% python3 -q
>>> import numpy as np
>>> np.set_printoptions(precision=2, suppress=True, linewidth=160)
>>> M = np.loadtxt("layer12.csv", delimiter=",")
>>> print(M)
[[0.18 0.1  0.13 0.21 0.15 0.24]
 [0.1  0.05 0.07 0.11 0.08 0.13]
 [0.13 0.07 0.09 0.14 0.11 0.16]
 [0.21 0.11 0.14 0.24 0.18 0.27]
 [0.15 0.08 0.11 0.18 0.13 0.2 ]
 [0.24 0.13 0.16 0.27 0.2  0.31]]
>>> w, V = np.linalg.eigh(M)
>>> vec = np.array([-3, -1, 0, 5, -5, -5])
>>> print(round(np.abs(M).sum(axis=1).max(), 2), round(float(np.abs(w).max()), 2))
1.31 1.0
>>> print(V * np.abs(w) @ V.T)
[[0.18 0.1  0.13 0.21 0.15 0.24]
 [0.1  0.05 0.07 0.11 0.08 0.13]
 [0.13 0.07 0.09 0.14 0.11 0.16]
 [0.21 0.11 0.14 0.24 0.18 0.27]
 [0.15 0.08 0.11 0.18 0.13 0.2 ]
 [0.24 0.13 0.16 0.27 0.2  0.31]]
>>> print(round(float(vec @ M @ vec), 2))
13.19
>>> Uu, s, Vh = np.linalg.svd(M)
>>> V = Vh[:(s > 1e-8).sum()]
>>> rng = np.random.default_rng(759)
>>> vec = M[4] + -1 * M[0] + rng.integers(2) * np.eye(6)[4]
>>> print(vec)
[-0.03 -0.01 -0.02 -0.03  0.98 -0.04]
>>> print(np.round(np.linalg.norm(vec - V.T @ V @ vec), 2))
0.93
>>> print(V.T @ V)
[[0.18 0.1  0.13 0.21 0.15 0.24]
 [0.1  0.05 0.07 0.11 0.08 0.13]
 [0.13 0.07 0.09 0.14 0.11 0.16]
 [0.21 0.11 0.14 0.24 0.18 0.27]
 [0.15 0.08 0.11 0.18 0.13 0.2 ]
 [0.24 0.13 0.16 0.27 0.2  0.31]]
>>> print(np.diag(V.T @ V))
[0.18 0.05 0.09 0.24 0.13 0.31]
>>> Uu, s, Vh = np.linalg.svd(M)
>>> print(s.round(2) + 0)
[1. 0. 0. 0. 0. 0.]
>>> print(np.argmax(s[:-1] / (s[1:] + 1e-6)) + 1)
1
>>> M2 = Uu[:, :1] @ np.diag(s[:1]) @ Vh[:1]
>>> print(round(float(np.linalg.norm(M - M2, 2)), 2), np.round(s[1], 2))
0.0 0.0
>>> print(M2)
[[0.18 0.1  0.13 0.21 0.15 0.24]
 [0.1  0.05 0.07 0.11 0.08 0.13]
 [0.13 0.07 0.09 0.14 0.11 0.16]
 [0.21 0.11 0.14 0.24 0.18 0.27]
 [0.15 0.08 0.11 0.18 0.13 0.2 ]
 [0.24 0.13 0.16 0.27 0.2  0.31]]
>>> print(np.round(np.abs(M - M2).max(), 2))
0.0
>>> vec = np.array([4, 4, 1, 3, 1, 2])
>>> print(np.linalg.eigvalsh(2 * M - np.eye(6)))
[-1. -1. -1. -1. -1.  1.]
>>> print(np.trace(M))
1.0
>>> print(round(float((vec - M @ vec) @ (M @ vec)), 2))
0.0
>>> print(M @ M @ vec)
[2.49 1.34 1.72 2.87 2.11 3.26]
>>> print(M @ vec)
[2.49 1.34 1.72 2.87 2.11 3.26]
